$ python3 -q
>>> import numpy as np
>>> from numpy import linalg as LA
>>> np.set_printoptions(precision=3, suppress=True, linewidth=200)
>>> m1 = np.diag(np.array([0, 3, 5, 0]))
>>> m1
array([[0, 0, 0, 0],
       [0, 3, 0, 0],
       [0, 0, 5, 0],
       [0, 0, 0, 0]])
>>> rank = LA.matrix_rank(m1)
>>> rank
np.int64(2)
>>> null = LA.svd(m1)[2][rank:].T
>>> [int(LA.matrix_rank(m1[:i])) for i in range(1, len(m1) + 1)]
[0, 1, 2, 2]
>>> [int(LA.matrix_rank(m1[:, :j + 1])) for j in range(4)]
[0, 1, 2, 2]
>>> def softmax(z):
...     e = np.exp(z - z.max(axis=-1, keepdims=True))
...     return e / e.sum(axis=-1, keepdims=True)
... 
>>> softmax(m1[3] + 4)
array([0.25, 0.25, 0.25, 0.25])
>>> att = m1 @ m1.T / np.sqrt(4)
>>> softmax(att).round(6).argmax(axis=1)
array([0, 1, 2, 0])
>>> np.round(softmax(att + np.triu(np.full(att.shape, -np.inf), 1)), 3) + 0
array([[1.   , 0.   , 0.   , 0.   ],
       [0.011, 0.989, 0.   , 0.   ],
       [0.   , 0.   , 1.   , 0.   ],
       [0.25 , 0.25 , 0.25 , 0.25 ]])
>>> u = np.array([9, 6])
>>> np.convolve(m1[1], u)
array([ 0, 27, 18,  0,  0])
>>> np.array([np.convolve(row, u, "same") for row in m1])
array([[ 0,  0,  0,  0],
       [ 0, 27, 18,  0],
       [ 0,  0, 45, 30],
       [ 0,  0,  0,  0]])
>>> np.polyval(u, m1[1])
array([ 6, 33,  6,  6])
>>> F = np.load("out6.npy")
>>> F
array([[-7.136, -0.626, -1.385, -1.485,  4.615,  4.823],
       [ 2.502, -3.932,  2.495, -2.412,  1.748,  7.949],
       [ 5.057,  4.064, -1.925,  4.424,  3.735, -4.548],
       [-0.586, -6.436, -6.055, -3.465,  0.891,  2.961],
       [-1.182,  5.15 ,  5.986, -5.388,  0.787,  2.569],
       [-3.616,  3.707,  2.475, -0.724,  4.689,  6.675],
       [-5.002,  1.104,  2.528, -6.532,  1.937,  4.578],
       [-0.624, -7.698, -3.805,  1.134,  4.087,  2.81 ],
       [-4.955, -6.118, -1.966,  1.85 , -0.556,  5.516],
       [-2.475, -5.552,  5.827,  2.609, -3.527, -3.138],
       [ 6.512,  1.124, -2.881, -5.047, -0.13 , -4.747],
       [ 0.349,  1.455,  1.81 , -4.795, -4.879,  6.906],
       [ 1.566,  5.943, -1.842,  5.765,  1.917,  4.681],
       [-8.469,  2.633,  2.584,  3.315,  1.654,  0.967]])
>>> C2 = np.cov(F, rowvar=False)
>>> np.argwhere(np.triu(np.abs(np.corrcoef(F.T)) > 0.8, 1))
array([], shape=(0, 2), dtype=int64)
>>> q, evecs = LA.qr(F[:, :4])[0], LA.qr(F[:, 4:])[0]
>>> sv = LA.svd(q.T @ evecs, compute_uv=False)
>>> np.round(LA.norm(q @ q.T - evecs @ evecs.T, 2), 3)
np.float64(1.0)
>>> Xc = F - F.mean(axis=0)
>>> Uu, sv, Vt = LA.svd(Xc, full_matrices=False)
>>> print(np.abs(Vt[-1]))
[0.296 0.298 0.568 0.002 0.708 0.008]
>>> (np.sign(Uu[:, 0]) == np.sign(Uu[0, 0])).astype(int)
array([1, 1, 0, 1, 1, 1, 1, 1, 1, 0, 0, 1, 0, 1])
>>> LA.matrix_rank(Xc)
np.int64(6)
>>> Vt[0] * np.sign(Vt[0, np.abs(Vt[0]).argmax()])
array([ 0.683,  0.272, -0.199,  0.194, -0.005, -0.619])
>>> np.abs(Uu[:, 0]).argmax()
np.int64(2)
>>> print(np.round(Xc.mean(axis=0), 3) + 0)
[0. 0. 0. 0. 0. 0.]
>>> round((sv ** 2).sum() ** 2 / (sv ** 4).sum(), 3)
np.float64(4.688)
>>> out = np.c_[F[:, :5] @ np.array([[-1, 3, -1, 0, -3],
...     [1, 0, -1, 3, 1],
...     [2, 3, -2, -3, -1],
...     [-2, 0, -1, 0, 3],
...     [-1, -3, 0, -2, -1]]), np.array([2, 2, 1, 1, 3, 2, 1, 1, 2, 0, 3, 2, 1, 0])]
>>> out
array([[  2.095, -39.408,  12.017,  -6.953,  13.097,   2.   ],
       [  1.632,   9.747,  -1.148, -22.777, -22.917,   2.   ],
       [-17.426,  -1.809,  -9.695,  10.497,   0.355,   1.   ],
       [-11.921, -22.596,  22.597,  -2.925,  -9.909,   1.   ],
       [ 28.293,  12.051, -10.552,  -4.082, -14.241,   3.   ],
       [  9.032, -17.49 ,  -4.317,  -5.682,   5.219,   2.   ],
       [ 22.289, -13.233,   5.374,  -8.146,  -7.951,   1.   ],
       [-21.039, -25.548,  14.798, -19.853,  -2.706,   1.   ],
       [ -8.239, -19.095,  13.155, -11.344,  16.819,   2.   ],
       [  6.886,  20.637,  -6.236, -27.083,   7.4  ,   0.   ],
       [ -0.926,  11.283,   3.173,  12.275, -30.542,   3.   ],
       [ 19.195,  21.114,  -0.629,   8.693, -10.908,   2.   ],
       [-12.754,  -6.579,  -9.59 ,  19.521,  18.465,   1.   ],
       [  7.986, -22.617,  -2.647,  -3.161,  33.747,   0.   ]])
>>> np.round(LA.norm(out - F @ LA.lstsq(F, out)[0], axis=0), 3) + 0
array([0.   , 0.   , 0.   , 0.   , 0.   , 4.499])
>>> LA.norm(LA.qr(F)[0].T @ out, axis=0) ** 2 / ((out ** 2).sum(axis=0) + 1e-12)
array([1.   , 1.   , 1.   , 1.   , 1.   , 0.529])
>>> Xc = F - F.mean(axis=0)
>>> evecs = LA.svd(Xc)[2][:4]
>>> out = Xc - Xc @ evecs.T @ evecs
>>> print(np.round(np.cov(Xc @ evecs.T, rowvar=False), 3) + 0)
[[27.345  0.     0.     0.   ]
 [ 0.    24.598  0.     0.   ]
 [ 0.     0.    18.232  0.   ]
 [ 0.     0.     0.    13.559]]
>>> (Xc @ evecs.T).std(axis=0)
array([5.039, 4.779, 4.115, 3.548])
>>> print(LA.norm(out, axis=1).round(6).argmax())
1
>>> out.std(axis=0)
array([1.32 , 0.599, 1.304, 1.362, 1.795, 1.437])
>>> print(np.diag(evecs.T @ evecs))
[0.717 0.907 0.606 0.745 0.308 0.717]
>>> out = np.array([[-9, 5, 9, 1, -3, -7, -8, -2],
...     [3, -5, 4, 4, 9, 0, -5, 4],
...     [9, 8, -1, -7, -7, -7, 4, 4],
...     [-2, -3, 1, 6, 9, -2, -6, 8],
...     [-2, 2, 3, -1, -3, 7, -6, -2],
...     [-3, 8, 0, -6, 6, -4, 2, 7],
...     [8, -7, -7, 5, 1, -5, 3, 4],
...     [-7, 6, -4, -8, -1, -7, -2, -1]])
>>> J = out + out.T
>>> J
array([[-18,   8,  18,  -1,  -5, -10,   0,  -9],
       [  8, -10,  12,   1,  11,   8, -12,  10],
       [ 18,  12,  -2,  -6,  -4,  -7,  -3,   0],
       [ -1,   1,  -6,  12,   8,  -8,  -1,   0],
       [ -5,  11,  -4,   8,  -6,  13,  -5,  -3],
       [-10,   8,  -7,  -8,  13,  -8,  -3,   0],
       [  0, -12,  -3,  -1,  -5,  -3,   6,   2],
       [ -9,  10,   0,   0,  -3,   0,   2,  -2]])
>>> Xc = (F - F.mean(axis=0)) / F.std(axis=0)
>>> print(Xc.std(axis=0))
[1. 1. 1. 1. 1. 1.]
>>> beta = LA.lstsq(np.delete(Xc, 2, axis=1), Xc[:, 2])[0]
>>> beta
array([-0.406,  0.438, -0.103, -0.409, -0.022])
>>> round(1 - np.var(Xc[:, 2] - np.delete(Xc, 2, axis=1) @ beta), 3)
np.float64(0.396)
